>>> import numpy as np
>>> np.set_printoptions(precision=2, suppress=True, linewidth=100)
>>> rng = np.random.default_rng(5555)
>>> M = rng.normal(size=(15, 3)) + 10 * np.array([2, 1, -2])
>>> M
array([[ 20.19,   9.37, -20.6 ],
       [ 20.48,  12.1 , -20.9 ],
       [ 17.62,  10.86, -21.61],
       [ 20.81,  11.33, -19.42],
       [ 19.95,  10.4 , -19.12],
       [ 20.78,  11.13, -20.31],
       [ 19.27,   7.64, -19.97],
       [ 20.6 ,  10.6 , -20.64],
       [ 20.09,  11.39, -19.95],
       [ 20.68,  11.15, -19.54],
       [ 20.72,   8.95, -19.89],
       [ 20.14,  11.69, -19.51],
       [ 20.46,  10.77, -18.96],
       [ 20.62,   9.3 , -19.67],
       [ 19.86,   8.75, -21.09]])
>>> Ac = (M - M.mean(axis=0)) / M.std(axis=0)
>>> Ac.std(axis=0)
array([1., 1., 1.])
>>> b = np.linalg.lstsq(np.delete(Ac, 0, axis=1), Ac[:, 0])[0]
>>> np.round(1 - np.var(Ac[:, 0] - np.delete(Ac, 0, axis=1) @ b), 2)
np.float64(0.29)
>>> np.abs(b).argmax()
np.int64(1)
>>> u, r1 = M[3], M[7]
>>> np.round(u @ u, 2)
np.float64(938.56)
>>> round(float(u @ r1), 2)
949.42
>>> p = (u @ r1) / (u @ u) * u
>>> round(np.linalg.norm(u + r1) ** 2 + np.linalg.norm(u - r1) ** 2, 2)
np.float64(3801.78)
>>> round(float((r1 - p) @ u), 2)
0.0
>>> np.linalg.matrix_rank(np.outer(u, r1))
np.int64(1)
>>> r1 - p
array([-0.45, -0.86, -0.99])
>>> np.outer(u, r1)
array([[ 428.62,  220.5 , -429.43],
       [ 233.32,  120.03, -233.76],
       [-400.01, -205.78,  400.76]])
